% python3 -q
>>> import numpy as np
>>> np.set_printoptions(precision=2, suppress=True, linewidth=120, legacy="1.25")
>>> tidy = lambda a: np.round(a, 2) + 0
>>> W2 = np.array([[-2, 2, -4], [-2, 0, -5], [4, -9, 5]])
>>> rng = np.random.default_rng(527506)
>>> m1 = (rng.random((25, 3)) < 0.25) @ W2
>>> print(m1)
[[ 2 -9  0]
 [ 4 -9  5]
 [ 0  0  0]
 [ 0  0  0]
 [ 0  0  0]
 [ 4 -9  5]
 [ 4 -9  5]
 [-2  2 -4]
 [-4  2 -9]
 [ 4 -9  5]
 [-4  2 -9]
 [ 2 -7  1]
 [ 0  0  0]
 [-4  2 -9]
 [-2  2 -4]
 [ 0  0  0]
 [ 4 -9  5]
 [-2  0 -5]
 [ 0  0  0]
 [ 0  0  0]
 [ 0  0  0]
 [ 4 -9  5]
 [ 2 -7  1]
 [ 0  0  0]
 [ 2 -9  0]]
>>> Q, R = np.linalg.qr(m1)
>>> print(tidy(Q @ R))
[[ 2. -9.  0.]
 [ 4. -9.  5.]
 [ 0.  0.  0.]
 [ 0.  0.  0.]
 [ 0.  0.  0.]
 [ 4. -9.  5.]
 [ 4. -9.  5.]
 [-2.  2. -4.]
 [-4.  2. -9.]
 [ 4. -9.  5.]
 [-4.  2. -9.]
 [ 2. -7.  1.]
 [ 0.  0.  0.]
 [-4.  2. -9.]
 [-2.  2. -4.]
 [ 0.  0.  0.]
 [ 4. -9.  5.]
 [-2.  0. -5.]
 [ 0.  0.  0.]
 [ 0.  0.  0.]
 [ 0.  0.  0.]
 [ 4. -9.  5.]
 [ 2. -7.  1.]
 [ 0.  0.  0.]
 [ 2. -9.  0.]]
>>> print(tidy(Q))
[[-0.15 -0.38 -0.33]
 [-0.3  -0.12  0.03]
 [ 0.    0.    0.  ]
 [ 0.    0.    0.  ]
 [ 0.    0.    0.  ]
 [-0.3  -0.12  0.03]
 [-0.3  -0.12  0.03]
 [ 0.15 -0.12  0.39]
 [ 0.3  -0.37  0.03]
 [-0.3  -0.12  0.03]
 [ 0.3  -0.37  0.03]
 [-0.15 -0.24  0.42]
 [ 0.    0.    0.  ]
 [ 0.3  -0.37  0.03]
 [ 0.15 -0.12  0.39]
 [ 0.    0.    0.  ]
 [-0.3  -0.12  0.03]
 [ 0.15 -0.26 -0.36]
 [ 0.    0.    0.  ]
 [ 0.    0.    0.  ]
 [ 0.    0.    0.  ]
 [-0.3  -0.12  0.03]
 [-0.15 -0.24  0.42]
 [ 0.    0.    0.  ]
 [-0.15 -0.38 -0.33]]
>>> print(Q.shape, R.shape)
(25, 3) (3, 3)
>>> print(tidy(Q.T @ Q))
[[1. 0. 0.]
 [0. 1. 0.]
 [0. 0. 1.]]
>>> print(np.allclose(R.T @ R, m1.T @ m1))
True
>>> print(tidy(np.trace(Q @ Q.T)))
3.0
>>> r0 = np.array([3, 0, 0])
>>> M = np.array([np.roll(r0, i) for i in range(3)])
>>> print(M)
[[3 0 0]
 [0 3 0]
 [0 0 3]]
>>> # 3 groups of indices that never mix
>>> M2 = np.array([[8, 8, 3], [9, 7, 9], [7, 3, 3]])
>>> print(np.vstack([M, M2.T]).shape)
(6, 3)
>>> print(np.einsum("ij,ij->i", M, M))
[9 9 9]
>>> print(M @ M2)
[[24 24  9]
 [27 21 27]
 [21  9  9]]
>>> ev, V = np.linalg.eigh(M)
>>> vec = np.array([-2, 1, 2])
>>> print(vec @ M @ vec)
27
>>> print(V * np.abs(ev) @ V.T)
[[3. 0. 0.]
 [0. 3. 0.]
 [0. 0. 3.]]
>>> print(np.abs(M).sum(axis=1).max(), np.abs(ev).max())
3 3.0
>>> print(tidy(np.linalg.eigvalsh(M[1:, 1:])))
[3. 3.]
>>> print(tidy(V * np.sqrt(ev) @ V.T))
[[1.73 0.   0.  ]
 [0.   1.73 0.  ]
 [0.   0.   1.73]]
>>> Q, V = np.linalg.qr(M[:, :1])[0], np.linalg.qr(M[:, 1:])[0]
>>> sv = np.linalg.svd(Q.T @ V, compute_uv=False)
>>> print(sv)
[0.]
>>> print(tidy(np.linalg.norm(Q @ Q.T - V @ V.T, 2)))
1.0
>>> print(np.degrees(np.arccos(sv.clip(0, 1))))
[90.]
>>> feats = np.array([[0, 1, -1, 4], [-1, 0, 0, 1], [1, 0, 0, -3], [-4, -1, 3, 0]])
>>> M2 = np.linalg.inv(feats)
>>> print(tidy(np.linalg.slogdet(feats)[0]))
1.0
>>> print(feats @ M2)
[[1. 0. 0. 0.]
 [0. 1. 0. 0.]
 [0. 0. 1. 0.]
 [0. 0. 0. 1.]]
>>> print(tidy(np.linalg.det(feats) * M2))
[[ 0. -6. -2.  0.]
 [ 6.  0.  8.  2.]
 [ 2. -8.  0.  2.]
 [ 0. -2. -2.  0.]]
>>> print(tidy(np.linalg.cond(feats)))
13.93
>>> r0 = np.array([4, 5, 1, 5])
>>> X = np.array([np.roll(r0, i) for i in range(4)])
>>> print(X)
[[4 5 1 5]
 [5 4 5 1]
 [1 5 4 5]
 [5 1 5 4]]
>>> print((X @ X)[0])
[67 50 58 50]
>>> print(X @ np.ones(4))
[15. 15. 15. 15.]
>>> print(np.allclose(X @ X.T, X.T @ X))
True
>>> print(np.sort(np.abs(np.fft.fft(X[0]))), tidy(np.sort(np.linalg.svd(X, compute_uv=False))))
[ 3.  3.  5. 15.] [ 3.  3.  5. 15.]
